$ python3 -q
>>> import numpy as np
>>> from numpy import linalg as LA
>>> np.set_printoptions(suppress=True, linewidth=120)
>>> A = np.loadtxt("case1.csv", delimiter=",")
>>> A
array([[1.   , 0.9  , 0.81 , 0.729],
       [0.9  , 1.   , 0.9  , 0.81 ],
       [0.81 , 0.9  , 1.   , 0.9  ],
       [0.729, 0.81 , 0.9  , 1.   ]])
>>> Uu, s, Vt = LA.svd(A)
>>> np.argmax(s[:-1] / (s[1:] + 1e-6)) + 1
np.int64(1)
>>> print(s.round(4))
[3.5266 0.3096 0.1024 0.0614]
>>> other = Uu[:, :1] @ np.diag(s[:1]) @ Vt[:1]
>>> print(other.round(4))
[[0.8376 0.8806 0.8806 0.8376]
 [0.8806 0.9257 0.9257 0.8806]
 [0.8806 0.9257 0.9257 0.8806]
 [0.8376 0.8806 0.8806 0.8376]]
>>> LA.matrix_rank(A, rtol=0.05)
np.int64(2)
>>> round(LA.norm(A - other, 2), 4), round(s[1], 4)
(np.float64(0.3096), np.float64(0.3096))
>>> round(np.abs(A - other).max(), 4)
np.float64(0.1624)
>>> vals, V = LA.eigh(other)
>>> np.round(LA.svd(other, compute_uv=False), 4) + 0
array([3.5266, 0.    , 0.    , 0.    ])
>>> np.abs(V[:, -1]).round(6).argmax()
np.int64(1)
>>> round(float(vals.sum()), 4), round(float(np.trace(other)), 4)
(3.5266, 3.5266)
>>> np.round(V @ np.diag(vals) @ V.T, 4)
array([[0.8376, 0.8806, 0.8806, 0.8376],
       [0.8806, 0.9257, 0.9257, 0.8806],
       [0.8806, 0.9257, 0.9257, 0.8806],
       [0.8376, 0.8806, 0.8806, 0.8376]])
>>> print(np.round(np.abs(V[:, -1]), 4))
[0.4874 0.5123 0.5123 0.4874]
>>> np.unique(vals.round(6) + 0, return_counts=True)[1]
array([3, 1])
>>> np.round(LA.eigvalsh(other @ other), 4) + 0
array([ 0.    ,  0.    ,  0.    , 12.4372])
>>> print(np.round(LA.eigvalsh(other + 4 * np.eye(4)), 4))
[4.     4.     4.     7.5266]
>>> np.round(V.T @ V, 4) + 0
array([[1., 0., 0., 0.],
       [0., 1., 0., 0.],
       [0., 0., 1., 0.],
       [0., 0., 0., 1.]])
>>> E = np.load("test16.npy")
>>> print(E)
[[ 1.9937  0.0302 -1.0192 -3.026   1.9888 -2.042   3.0047]
 [ 1.9913 -0.0084 -0.9809 -3.0045  2.0058 -1.9989  3.0154]
 [ 1.9766  0.0641 -1.0195 -3.0246  2.0089 -2.0009  3.0454]
 [ 2.0101  0.0161 -1.0152 -3.0096  1.993  -2.0045  2.982 ]
 [ 2.0155 -0.0456 -0.9855 -2.9925  2.0018 -2.0174  2.9795]
 [ 1.9654  0.0031 -0.9842 -3.0084  1.9697 -1.9864  3.0018]
 [ 2.0014 -0.0157 -1.0033 -2.9823  1.9893 -2.0397  2.9824]
 [ 1.9718 -0.014  -0.9763 -3.0181  2.0184 -1.9546  2.9919]
 [ 2.0029  0.026  -1.0027 -3.0028  2.0072 -2.0003  2.9931]
 [ 1.9982 -0.0259 -0.994  -3.0079  2.0341 -1.999   3.0129]
 [ 1.9986 -0.0199 -0.9838 -2.9972  1.9922 -2.0086  2.9925]
 [ 2.9789 -0.0112 -5.0271  0.971   2.0133  2.9892  5.0424]
 [ 2.9767  0.0223 -5.0163  1.0251  1.9885  3.0239  5.0041]
 [ 3.0047  0.0023 -4.983   1.0325  1.9842  2.9581  5.0221]
 [ 3.0094 -0.0069 -4.9905  1.038   2.0022  2.9881  4.9781]
 [ 2.9957  0.0032 -4.9801  1.0208  2.0599  2.9866  4.9883]
 [ 3.0162 -0.0338 -4.9975  1.0218  2.0192  2.9869  5.0011]
 [ 3.0065 -0.0075 -5.0065  1.0096  2.0097  3.011   4.9995]
 [ 2.9889 -0.025  -4.9946  1.0159  2.0347  3.0068  4.9628]
 [ 2.9981  0.0183 -4.9861  1.0016  2.0012  2.9859  4.9831]
 [ 2.9802  0.0001 -5.0014  0.9898  1.9917  2.9954  4.9523]
 [ 3.008  -0.0022 -5.0202  1.0037  2.0176  2.9965  5.0248]
 [ 2.007   4.9898 -3.0089  4.9809 -2.0048 -1.002  -4.9785]
 [ 1.9728  5.0102 -2.9985  4.9831 -2.0154 -1.0144 -5.0452]
 [ 1.9941  5.0335 -3.0094  5.011  -2.0279 -1.0269 -5.0064]
 [ 1.9892  5.015  -3.0024  4.972  -1.9659 -1.0207 -5.0108]
 [ 2.0078  5.0052 -3.0256  5.0213 -1.9946 -1.0126 -4.9949]
 [ 2.0027  4.9947 -3.0028  4.9711 -1.9873 -0.9951 -5.0287]
 [ 2.0109  5.0211 -3.0197  4.9934 -1.9712 -0.9707 -4.9861]
 [ 1.95    5.0181 -2.983   4.9741 -1.992  -0.9813 -5.0155]
 [ 1.9997  4.9932 -2.9831  4.9951 -1.9762 -0.9894 -4.993 ]
 [ 1.9913  5.0241 -2.9946  5.0111 -1.9987 -0.9914 -4.9935]
 [ 1.9845  5.     -3.0003  4.9906 -1.9966 -1.0164 -5.0311]]
>>> np.round(E.sum(axis=0), 4)
array([ 76.7988,  55.0745, -98.9962,  32.9596,  22.2008,  -0.1448,  32.8765])
>>> E.shape
(33, 7)
>>> print(round(LA.norm(E), 4))
46.5578
>>> print(np.round(LA.svd(E, compute_uv=False), 4))
[34.3304 28.4298 13.4446  0.1389  0.1114  0.0837  0.0526]
>>> np.count_nonzero(E)
np.int64(231)
>>> np.unravel_index(np.abs(E).argmax(), E.shape)
(np.int64(23), np.int64(6))
